>>> import numpy as np
>>> import numpy.linalg as la
>>> np.set_printoptions(precision=2, suppress=True, linewidth=100)
>>> data = np.load("test8.npy")
>>> data
array([[ 1, -2,  4, -8],
       [ 1, -1,  1, -1],
       [ 1,  0,  0,  0],
       [ 1,  1,  1,  1],
       [ 1,  2,  4,  8],
       [ 1,  3,  9, 27]])
>>> r0 = np.array([5, 2])
>>> np.polyval(r0, data[2])
array([7, 2, 2, 2])
>>> np.array([np.convolve(row, r0, "same") for row in data])
array([[  5,  -8,  16, -32],
       [  5,  -3,   3,  -3],
       [  5,   2,   0,   0],
       [  5,   7,   7,   7],
       [  5,  12,  24,  48],
       [  5,  17,  51, 153]])
>>> np.correlate(data[2], data[3], "full")
array([1, 1, 1, 1, 0, 0, 0])
>>> np.convolve(data[2], r0)
array([5, 2, 0, 0, 0])
>>> x = np.array([-2, -1, 2, 0])
>>> data * x
array([[-2,  2,  8,  0],
       [-2,  1,  2,  0],
       [-2,  0,  0,  0],
       [-2, -1,  2,  0],
       [-2, -2,  8,  0],
       [-2, -3, 18,  0]])
>>> data @ x
array([ 8,  1, -2, -1,  4, 13])
>>> la.norm(data @ x) <= la.norm(data, 2) * la.norm(x) + 1e-9
np.True_
>>> (data @ x).argmax()
np.int64(5)
>>> gram = data.T @ data
>>> (data @ data.T).shape
(6, 6)
>>> np.diag(gram)
array([  6,  19, 115, 859])
>>> Y = np.c_[data[:, :3] @ np.array([[-5, 5, 9], [1, 1, 9], [2, 2, 3]]), np.array([0, 1, 2, 0, 2, 2])]
>>> Y
array([[ 1, 11,  3,  0],
       [-4,  6,  3,  1],
       [-5,  5,  9,  2],
       [-2,  8, 21,  0],
       [ 5, 15, 39,  2],
       [16, 26, 63,  2]])
>>> la.matrix_rank(np.c_[data, Y])
np.int64(5)
>>> P = data @ la.solve(data.T @ data, data.T)
>>> np.round(la.eigvalsh(P), 2) + 0
array([0., 0., 1., 1., 1., 1.])
>>> np.trace(P)
np.float64(4.0)
>>> la.matrix_rank(np.eye(6) - P)
np.int64(2)
>>> np.round((np.eye(6) - P) @ data, 2) + 0
array([[0., 0., 0., 0.],
       [0., 0., 0., 0.],
       [0., 0., 0., 0.],
       [0., 0., 0., 0.],
       [0., 0., 0., 0.],
       [0., 0., 0., 0.]])
>>> E = np.load("layer9.npy")
>>> E
array([[ 6,  7, 14,  9, 12, 13, 13, 14,  8, 12],
       [ 1,  2,  9,  4,  7,  8,  8,  9,  3,  7],
       [ 2,  3, 10,  5,  8,  9,  9, 10,  4,  8],
       [ 1,  2,  9,  4,  7,  8,  8,  9,  3,  7],
       [ 1,  2,  9,  4,  7,  8,  8,  9,  3,  7],
       [ 5,  6, 13,  8, 11, 12, 12, 13,  7, 11],
       [ 0,  1,  8,  3,  6,  7,  7,  8,  2,  6],
       [ 9, 10, 17, 12, 15, 16, 16, 17, 11, 15],
       [ 5,  6, 13,  8, 11, 12, 12, 13,  7, 11],
       [ 0,  1,  8,  3,  6,  7,  7,  8,  2,  6]])
>>> r0, v = E[9], E[3]
>>> r0 @ v
np.int64(360)
>>> p = (r0 @ v) / (r0 @ r0) * r0
>>> np.outer(r0, v)
array([[ 0,  0,  0,  0,  0,  0,  0,  0,  0,  0],
       [ 1,  2,  9,  4,  7,  8,  8,  9,  3,  7],
       [ 8, 16, 72, 32, 56, 64, 64, 72, 24, 56],
       [ 3,  6, 27, 12, 21, 24, 24, 27,  9, 21],
       [ 6, 12, 54, 24, 42, 48, 48, 54, 18, 42],
       [ 7, 14, 63, 28, 49, 56, 56, 63, 21, 49],
       [ 7, 14, 63, 28, 49, 56, 56, 63, 21, 49],
       [ 8, 16, 72, 32, 56, 64, 64, 72, 24, 56],
       [ 2,  4, 18,  8, 14, 16, 16, 18,  6, 14],
       [ 6, 12, 54, 24, 42, 48, 48, 54, 18, 42]])
>>> np.round(la.norm(r0 + v) ** 2 + la.norm(r0 - v) ** 2, 2)
np.float64(1460.0)
>>> p
array([0.  , 1.15, 9.23, 3.46, 6.92, 8.08, 8.08, 9.23, 2.31, 6.92])
>>> la.matrix_rank(np.outer(r0, v))
np.int64(1)
>>> x = np.array([2, 0, 1, 1])
>>> target = data @ x
>>> target
array([-2,  2,  2,  4, 14, 38])
>>> np.round(la.lstsq(data, target)[0], 2) + 0
array([2., 0., 1., 1.])
>>> rng = np.random.default_rng(14)
>>> target = target + 0.05 * rng.normal(size=6)
>>> target
array([-1.97,  1.95,  1.92,  3.85, 13.98, 38.06])
>>> beta, *_ = la.lstsq(data, target)
>>> round(float(la.norm(target - data @ beta)), 2)
0.06
>>> beta
array([ 1.9 , -0.03,  1.02,  1.  ])
>>> np.round(data.T @ (target - data @ beta), 2) + 0
array([0., 0., 0., 0.])
